$ python3 -q
>>> import numpy as np
>>> import numpy.linalg as la
>>> np.set_printoptions(precision=2, suppress=True, linewidth=140)
>>> def tidy(a):
...     return np.round(a, 2) + 0
... 
>>> arr = np.load("x.npy")
>>> tidy(arr)
array([[-11.48,  -7.4 ,  -1.78,  -2.47, -10.53,   9.03,  -3.41,   0.08],
       [  8.22,   9.1 ,   0.7 ,  -1.1 ,  11.56, -10.15,   1.75,   2.86],
       [-12.37,   3.02,  -3.57, -10.93,   0.28,  -0.91,  -5.68,   8.52],
       [-13.83,   0.33,  -3.54,  -9.93,  -2.91,   1.93,  -5.79,   7.19],
       [  0.47,   9.74,  -1.35,  -7.01,  10.42,  -9.52,  -1.58,   7.24],
       [-12.48,   2.87,  -3.58, -10.9 ,   0.1 ,  -0.75,  -5.69,   8.46],
       [-12.85,  -6.04,  -2.33,  -4.45,  -9.42,   7.94,  -4.23,   1.81],
       [ -7.41,  -9.34,  -0.45,   1.85, -11.63,  10.26,  -1.37,  -3.45],
       [-13.34,   1.46,  -3.59, -10.45,  -1.59,   0.75,  -5.8 ,   7.81],
       [ 13.89,   4.18,   2.87,   6.58,   7.69,  -6.31,   5.  ,  -3.76],
       [-12.63,  -6.32,  -2.23,  -4.08,  -9.66,   8.18,  -4.08,   1.48],
       [ 13.85,  -0.28,   3.53,   9.91,   2.96,  -1.98,   5.79,  -7.16],
       [ 11.84,   7.11,   1.91,   2.93,  10.31,  -8.81,   3.61,  -0.48],
       [ -8.73,   6.38,  -3.17, -10.92,   4.71,  -4.77,  -4.78,   9.28],
       [ 13.05,  -2.  ,   3.59,  10.64,   0.95,  -0.18,   5.77,  -8.08],
       [-14.25,  -2.12,  -3.27,  -8.38,  -5.6 ,   4.37,  -5.52,   5.52]])
>>> Xc = arr - arr.mean(axis=0)
>>> U, sig, vt = la.svd(Xc, full_matrices=False)
>>> tidy((sig ** 2).sum() ** 2 / (sig ** 4).sum())
np.float64(1.76)
>>> tidy(sig ** 2 / (sig ** 2).sum())
array([0.69, 0.31, 0.  , 0.  , 0.  , 0.  , 0.  , 0.  ])
>>> np.abs(U[:, 0]).argmax()
np.int64(9)
>>> tidy(Xc.mean(axis=0))
array([0., 0., 0., 0., 0., 0., 0., 0.])
>>> E = np.load("test17.npy")
>>> print(tidy(E))
[[ 0.01 -0.03 -0.02  0.04 -0.06]
 [-0.03  0.15  0.09 -0.18  0.29]
 [-0.02  0.09  0.05 -0.11  0.18]
 [ 0.04 -0.18 -0.11  0.21 -0.35]
 [-0.06  0.29  0.18 -0.35  0.58]]
>>> ev, evecs = la.eigh(E)
>>> x = np.array([-3, 2, 3, 2, -5])
>>> print(tidy(evecs * np.maximum(ev, 0) @ evecs.T))
[[ 0.01 -0.03 -0.02  0.04 -0.06]
 [-0.03  0.15  0.09 -0.18  0.29]
 [-0.02  0.09  0.05 -0.11  0.18]
 [ 0.04 -0.18 -0.11  0.21 -0.35]
 [-0.06  0.29  0.18 -0.35  0.58]]
>>> print((np.sign(evecs[:, -1].round(6)) == np.sign(evecs[0, -1].round(6))).astype(int))
[1 0 0 1 0]
>>> tidy(np.abs(E).sum(axis=1).max()), tidy(np.abs(ev).max())
(np.float64(1.46), np.float64(1.0))
>>> tidy(evecs * np.abs(ev) @ evecs.T)
array([[ 0.01, -0.03, -0.02,  0.04, -0.06],
       [-0.03,  0.15,  0.09, -0.18,  0.29],
       [-0.02,  0.09,  0.05, -0.11,  0.18],
       [ 0.04, -0.18, -0.11,  0.21, -0.35],
       [-0.06,  0.29,  0.18, -0.35,  0.58]])
>>> print(tidy(x @ E @ x))
9.36
>>> x = np.array([3, 5, 0, 8, 1])
>>> print(tidy(E @ E @ x))
[ 0.09 -0.47 -0.28  0.56 -0.94]
>>> tidy(la.eigvalsh(2 * E - np.eye(5)))
array([-1., -1., -1., -1.,  1.])
>>> tidy(np.trace(E))
np.float64(1.0)
>>> m1 = np.load("w.npy")
>>> m1
array([[ 0, -2,  1,  0,  1, -1,  0,  0,  0,  1,  0,  2,  1],
       [ 2,  0,  0,  2, -1,  3, -2,  1,  0, -1, -2,  0,  2],
       [-1,  0,  0, -1,  2, -3, -1, -3,  0,  1, -1,  2,  3],
       [ 0, -2,  1,  0,  0,  0,  0,  2,  1,  0, -2,  0, -1],
       [-1,  1, -2,  0,  0,  1,  1,  2, -1, -3,  3, -3, -3],
       [ 1, -3,  3,  0, -1,  0,  1,  0,  1, -1, -1,  0,  1],
       [ 0,  2,  1,  0, -1, -1,  0,  2,  2,  0, -2,  0, -2],
       [ 0, -1,  3, -2, -2,  0, -2,  0,  0,  3, -2,  3, -2],
       [ 0,  0,  0, -1,  1, -1, -2,  0,  0, -1, -1,  3,  3],
       [-1,  1, -1,  0,  3,  1,  0, -3,  1,  0,  0, -2,  0],
       [ 0,  2,  1,  2, -3,  1,  2,  2,  1,  0,  0,  1, -2],
       [-2,  0, -2,  0,  3,  0,  0, -3, -3,  2, -1,  0,  1],
       [-1, -2, -3,  1,  3, -1,  2,  2, -3,  0,  2, -1,  0]])
>>> U, sig, vt = la.svd(m1)
>>> tidy(sig)
array([11.25, 11.25,  6.43,  6.43,  4.84,  4.84,  3.83,  3.83,  1.88,  1.88,  0.62,  0.62,  0.  ])
>>> print(np.argmax(sig[:-1] / (sig[1:] + 1e-6)) + 1)
12
>>> out = U[:, :12] @ np.diag(sig[:12]) @ vt[:12]
>>> la.matrix_rank(m1, rtol=0.05)
np.int64(12)
>>> print(tidy(la.norm(m1 - out, 2)), tidy(sig[12]))
0.0 0.0
>>> tidy(np.abs(m1 - out).max())
np.float64(0.0)
>>> np.allclose(m1, m1.T)
False
>>> print(tidy(np.sort(np.abs(la.eigvals(m1)))))
[ 0.    0.62  0.62  1.88  1.88  3.83  3.83  4.84  4.84  6.43  6.43 11.25 11.25]
>>> tidy(la.det(m1))
np.float64(0.0)
>>> la.determinant(m1)
Traceback (most recent call last):
  File "<python-input-37>", line 1, in <module>
    la.determinant(m1)
    ^^^^^^^^^^^^^^
AttributeError: module 'numpy.linalg' has no attribute 'determinant'
>>> tidy(np.abs(la.eigvals(m1)).max())
np.float64(11.25)
>>> print(np.trace(m1))
0
>>> m1.inv()
Traceback (most recent call last):
  File "<python-input-40>", line 1, in <module>
    m1.inv()
    ^^^^^^
AttributeError: 'numpy.ndarray' object has no attribute 'inv'
>>> np.unique(m1.round(6), axis=0).shape
(13, 13)
>>> np.abs(np.diag(la.qr(m1)[1])) > 1e-9
array([ True,  True,  True,  True,  True,  True,  True,  True,  True,  True,  True,  True, False])
>>> U, sig, vt = la.svd(m1)
>>> evecs = vt[:(sig > 1e-8).sum()]
>>> rng = np.random.default_rng(290747)
>>> x = m1[1] + -1 * m1[11] + rng.integers(2) * np.eye(13)[5]
>>> x
array([ 4.,  0.,  2.,  2., -4.,  4., -2.,  4.,  3., -3., -1.,  0.,  1.])
>>> la.matrix_rank(np.vstack([m1, x]))
np.int64(13)
>>> K = np.loadtxt("out12.csv", delimiter=",")
>>> K
array([[ 0.09,  2.42,  1.04,  0.69,  0.03, -0.91,  0.86],
       [-1.07,  1.86, -0.68, -0.59, -1.45, -1.04,  0.64],
       [-1.21, -0.55,  0.46,  0.16,  1.44, -0.75,  2.09],
       [ 1.6 ,  0.44,  2.19, -0.77,  0.35,  0.66, -0.57],
       [ 2.26,  0.38,  0.27,  0.81,  0.49,  0.47,  1.6 ],
       [ 0.26, -1.8 ,  1.66,  1.14, -1.2 ,  0.44,  0.21],
       [ 0.15,  1.07, -1.81,  0.84,  0.84, -0.9 ,  1.52],
       [-0.73,  0.56, -0.68, -2.59, -0.97, -0.11,  0.25],
       [-0.74, -0.4 , -0.44, -0.64, -0.01, -2.48, -1.24],
       [ 2.51,  0.73, -1.11,  0.45, -0.73, -0.1 , -0.43],
       [-0.75,  1.87, -1.15,  0.89,  0.47,  1.53,  0.53],
       [-1.25, -0.71, -1.34,  2.12,  0.79, -0.13,  0.16],
       [ 1.32, -0.8 , -0.17,  2.32,  0.12,  0.9 , -0.62],
       [ 0.14,  1.36,  0.26,  0.09,  1.36, -2.05, -0.99],
       [-0.07, -1.35,  1.31, -1.96, -1.23,  0.32, -0.03],
       [ 1.29,  0.01,  0.14, -0.15, -1.39, -1.25, -1.95],
       [-1.53,  1.06, -0.9 ,  0.16, -2.11,  0.06,  0.47],
       [ 1.44,  0.35,  1.37, -0.38,  0.23, -0.79,  2.03],
       [ 0.74, -1.35, -0.39,  2.3 ,  0.06, -0.63,  0.91],
       [-1.57,  0.2 ,  1.5 ,  1.81, -0.11,  0.83,  0.52],
       [ 0.92,  1.48, -1.5 ,  1.32, -0.11,  0.02,  1.4 ],
       [-0.6 ,  0.79,  0.6 , -1.94, -0.5 , -1.25,  1.45],
       [ 1.09, -1.6 ,  0.33, -0.31, -2.24, -0.08, -0.23],
       [ 0.72,  2.25, -0.45,  0.46,  0.49,  1.62, -0.36],
       [-0.98, -0.83,  0.23, -1.74,  1.13,  1.  ,  1.41],
       [-0.28,  1.27,  1.44,  0.16,  0.65, -0.1 ,  2.19],
       [-1.39,  1.23,  1.56, -0.3 , -1.37,  0.64, -0.87],
       [ 0.3 , -1.22, -0.38, -0.33, -2.65,  0.27,  0.24],
       [ 0.19, -0.87, -1.32, -1.44,  1.53,  1.38, -0.39],
       [ 0.8 , -1.63, -1.2 ,  1.46,  0.76,  0.74, -1.  ],
       [-0.04, -2.83,  0.01,  0.46,  0.29,  0.59, -0.61],
       [ 1.5 , -1.15,  0.2 , -0.2 , -2.26,  0.41,  0.27],
       [-0.94,  1.09, -0.9 , -1.27, -2.11,  0.  ,  0.21],
       [-0.13,  1.11, -0.6 ,  1.42,  0.94,  2.11,  0.2 ],
       [ 1.17,  0.38,  1.06,  1.7 , -0.25, -1.06, -1.51],
       [-0.22,  1.56,  0.38, -0.29,  1.42,  1.35,  1.56],
       [ 0.75,  0.16,  0.43, -1.25,  1.63,  1.36,  1.47],
       [ 0.59,  0.91,  1.76, -0.7 , -1.94, -0.44, -0.51],
       [-1.4 ,  0.43,  1.27,  0.9 ,  0.31, -1.35,  1.58],
       [ 1.39,  0.08, -0.16,  0.45, -0.97, -0.66,  2.34],
       [-1.51, -0.69, -0.99,  0.81,  1.97,  0.64,  0.56],
       [ 1.71,  0.24,  0.1 , -1.53, -0.78,  0.32, -1.71],
       [ 0.13, -1.66, -0.12, -0.57, -0.79, -0.07,  2.29],
       [-1.69,  1.71, -1.  , -0.04,  0.02, -1.02,  1.09],
       [ 0.88,  1.49,  0.49,  0.44,  0.37,  0.33,  2.31],
       [-0.37, -0.21,  0.64,  2.51,  1.36,  0.38,  0.37]])
>>> out = m1 / np.sqrt((m1 ** 2).mean(axis=1, keepdims=True))
>>> la.matrix_rank(m1 - m1.mean(axis=1, keepdims=True))
np.int64(12)
>>> tidy(la.norm(out, axis=1))
array([3.61, 3.61, 3.61, 3.61, 3.61, 3.61, 3.61, 3.61, 3.61, 3.61, 3.61, 3.61, 3.61])
>>> tidy(out[4])
array([-0.52,  0.52, -1.03,  0.  ,  0.  ,  0.52,  0.52,  1.03, -0.52, -1.55,  1.55, -1.55, -1.55])
>>> la.matrix_rank(out) == la.matrix_rank(m1)
np.True_
>>> r0 = np.array([0, 0])
>>> print(tidy(np.correlate(K[5], K[13], "full")))
[-0.26  1.25  2.4  -6.96  1.01  3.61 -4.62  2.36  1.8  -1.34  0.49  0.35  0.03]
>>> tidy(np.cross(K[5, :3], K[13, :3]))
array([-2.73,  0.16,  0.61])
>>> mat = np.loadtxt("run10.csv", delimiter=",")
>>> mat
array([[-1.2 , -1.5 ,  0.9 , -0.2 ,  1.  , -7.23, -1.4 , -0.3 ,  0.9 , -1.2 , -0.1 ],
       [ 1.4 ,  0.9 , -0.9 , -0.5 ,  1.1 ,  2.36,  0.5 ,  0.8 ,  0.3 ,  1.6 , -0.8 ],
       [-1.1 ,  1.3 , -0.6 ,  0.4 , -0.1 , -6.41, -1.3 , -0.2 ,  0.6 , -0.2 ,  0.2 ],
       [-1.5 ,  0.9 , -0.3 , -0.1 , -0.5 ,  2.05,  0.4 , -1.7 , -0.5 ,  0.4 ,  0.4 ],
       [-0.3 , -0.4 , -0.6 , -0.4 , -1.  ,  5.14,  1.  ,  0.  , -0.2 , -1.1 ,  0.1 ],
       [ 2.  , -1.3 ,  1.2 ,  0.  , -1.3 ,  0.75,  0.2 ,  1.4 ,  1.  , -0.7 ,  2.2 ],
       [-1.6 , -0.6 ,  1.6 ,  2.  , -0.8 ,  8.07,  1.6 , -0.7 , -0.6 ,  0.  , -0.5 ],
       [ 0.8 ,  1.  ,  0.3 , -2.5 ,  0.2 ,  3.43,  0.7 ,  1.4 , -1.5 , -0.5 ,  0.1 ],
       [ 1.1 ,  0.1 , -1.7 , -0.6 , -0.7 ,  0.52,  0.1 ,  0.3 ,  1.6 ,  0.6 , -0.3 ],
       [-0.3 , -1.  ,  0.1 , -0.5 ,  1.  ,  0.06,  0.  ,  0.7 , -0.3 ,  0.5 ,  0.2 ],
       [ 0.3 ,  1.5 ,  1.6 , -0.5 ,  0.5 , -0.1 ,  0.  ,  0.  ,  1.3 ,  1.3 , -2.6 ],
       [ 0.  , -0.7 ,  0.5 , -1.1 , -1.7 , -6.08, -1.2 , -0.2 ,  0.1 ,  0.7 ,  0.2 ],
       [ 1.3 , -1.  , -1.7 , -1.4 ,  0.5 , -3.49, -0.7 ,  0.1 , -1.1 ,  0.3 , -0.3 ],
       [ 0.7 ,  1.  , -0.3 , -1.1 , -0.6 ,  1.6 ,  0.3 , -2.  ,  0.4 ,  1.8 , -0.3 ],
       [ 0.4 , -0.3 ,  0.8 ,  0.5 ,  0.2 , -3.06, -0.6 , -1.7 ,  0.3 ,  0.3 ,  0.2 ],
       [-0.3 ,  0.3 , -0.3 ,  1.6 ,  1.  ,  2.86,  0.6 ,  1.4 , -1.2 ,  1.2 , -0.3 ],
       [-2.2 ,  2.5 ,  0.1 ,  0.3 ,  0.4 , -0.96, -0.2 , -1.1 ,  0.8 , -0.2 , -0.9 ],
       [ 1.8 ,  0.3 , -0.2 ,  1.  , -0.8 ,  0.37,  0.1 ,  1.2 , -1.3 , -1.9 , -0.2 ],
       [ 2.2 , -0.4 , -0.4 ,  0.2 , -0.1 , -0.05,  0.  , -0.2 , -0.5 , -2.  , -1.9 ],
       [ 0.2 , -1.1 ,  0.9 ,  0.1 , -0.7 ,  7.06,  1.4 ,  1.8 , -0.3 ,  1.4 , -1.6 ],
       [-0.5 ,  1.1 , -0.2 , -0.3 , -0.1 ,  5.93,  1.2 , -0.1 ,  0.9 ,  1.6 ,  0.2 ],
       [-0.3 ,  0.1 , -0.4 , -1.  , -0.2 ,  1.43,  0.3 ,  0.9 ,  0.  , -1.8 , -0.6 ],
       [-0.5 ,  0.3 ,  0.6 , -0.9 , -0.1 , -0.91, -0.2 ,  0.3 ,  0.7 ,  0.5 ,  1.4 ],
       [-1.2 ,  0.9 , -0.4 ,  1.3 ,  1.  , -8.56, -1.7 ,  1.2 ,  1.2 ,  1.5 , -0.8 ],
       [-0.5 ,  0.4 ,  0.2 ,  1.3 , -1.4 , -1.08, -0.2 , -0.8 , -0.4 ,  0.5 , -1.3 ],
       [ 1.3 ,  0.1 , -0.4 , -0.3 , -0.3 , -0.56, -0.1 ,  0.  , -0.4 ,  0.4 ,  1.3 ],
       [-1.8 ,  0.6 , -0.3 ,  0.5 , -0.1 , -8.98, -1.8 ,  0.  ,  0.  ,  0.3 ,  1.9 ],
       [-0.4 , -0.1 , -1.  , -0.4 ,  0.  , -7.97, -1.6 , -0.1 , -0.9 ,  0.9 ,  0.3 ],
       [ 1.2 ,  0.2 ,  1.  ,  0.2 ,  0.1 ,  0.22,  0.  , -1.1 ,  0.3 , -0.6 , -1.7 ],
       [-1.1 ,  0.8 ,  1.8 , -0.3 , -0.1 , -4.41, -0.9 , -0.2 , -0.6 , -0.2 , -0.1 ],
       [-0.3 ,  2.3 , -0.6 ,  0.  ,  0.7 , -2.44, -0.5 , -1.9 , -0.2 ,  1.2 , -0.1 ],
       [ 0.2 , -0.5 ,  0.6 ,  0.3 ,  0.3 , -1.46, -0.3 , -1.3 ,  1.6 ,  0.  , -0.1 ],
       [ 1.5 ,  0.3 ,  1.2 , -0.5 , -0.1 ,  2.03,  0.4 , -0.1 ,  0.  , -0.1 , -0.8 ],
       [ 0.5 , -1.7 , -0.1 ,  2.1 ,  1.2 , -3.58, -0.7 , -1.  , -1.  ,  0.2 , -0.5 ]])
>>> out = np.c_[mat[:, :4] @ np.array([[8, -9, -2, 9], [-8, -9, -3, 8], [9, 2, 9, 9], [1, 4, -4, 3]]), np.array([6, 5, 5, 5, 9, -3, 0, -7, 6, 6, 3, -3, 4, 0, 7, 6, -9, -6, 3, 9, -2, -1, 9, 6, 0, 0, 3, 5, 9, -3, 7, -9, -5, 7])]
>>> tidy(out)
array([[ 10.3,  25.3,  15.8, -15.3,   6. ],
       [ -4.6, -24.5, -11.6,  10.2,   5. ],
       [-24.2,  -1.4,  -8.7,  -3.7,   5. ],
       [-22. ,   4.4,  -2. ,  -9.3,   5. ],
       [ -5. ,   3.5,  -2. , -12.5,   9. ],
       [ 37.2,  -3.9,  10.7,  18.4,  -3. ],
       [  8.4,  31. ,  11.4,   1.2,   0. ],
       [ -1.4, -25.6,   8.1,  10.4,  -7. ],
       [ -7.9, -16.6, -15.4,  -6.4,   6. ],
       [  6. ,   9.9,   6.5, -11.3,   6. ],
       [  4.3, -15. ,  11.3,  27.6,   3. ],
       [  9. ,   2.9,  11. ,  -4.4,  -3. ],
       [  1.7, -11.7,  -9.3, -15.8,   4. ],
       [ -6.2, -20.3,  -2.7,   8.3,   0. ],
       [ 13.3,   2.7,   5.3,   9.9,   7. ],
       [ -5.9,   5.8,  -9.4,   1.8,   6. ],
       [-36.4,  -1.3,  -3.4,   2. ,  -9. ],
       [ 11.2, -15.3, -10.3,  19.8,  -6. ],
       [ 17.4, -16.2,  -7.6,  13.6,   3. ],
       [ 18.6,  10.3,  10.6,   1.4,   9. ],
       [-14.9,  -7. ,  -2.9,   1.6,  -2. ],
       [ -7.8,  -3. ,   0.7,  -8.5,  -1. ],
       [ -1.9,  -0.6,   9.1,   0.6,   9. ],
       [-19.1,   7.1,  -9.1,  -3.3,   6. ],
       [ -4.1,   6.5,  -3.6,   4.4,   0. ],
       [  5.7, -14.6,  -5.3,   8. ,   0. ],
       [-21.4,  12.2,  -2.9, -12.6,   3. ],
       [-11.8,   0.9,  -6.3, -14.6,   5. ],
       [ 17.2,  -9.8,   5.2,  22. ,   9. ],
       [  0.7,   5.1,  17.2,  11.8,  -3. ],
       [-26.2, -19.2, -11.7,  10.3,   7. ],
       [ 11.3,   5.1,   5.3,   4.1,  -9. ],
       [ 19.9, -15.8,   8.9,  25.2,  -5. ],
       [ 18.8,  19. ,  -5.2,  -3.7,   7. ]])
>>> tidy(la.norm(out - mat @ la.lstsq(mat, out)[0], axis=0))
array([ 0. ,  0. ,  0. ,  0. , 27.6])
>>> tidy(la.norm(la.qr(mat)[0].T @ out, axis=0) ** 2 / ((out ** 2).sum(axis=0) + 1e-12))
array([1.  , 1.  , 1.  , 1.  , 0.31])
>>> print(la.matrix_rank(out))
5
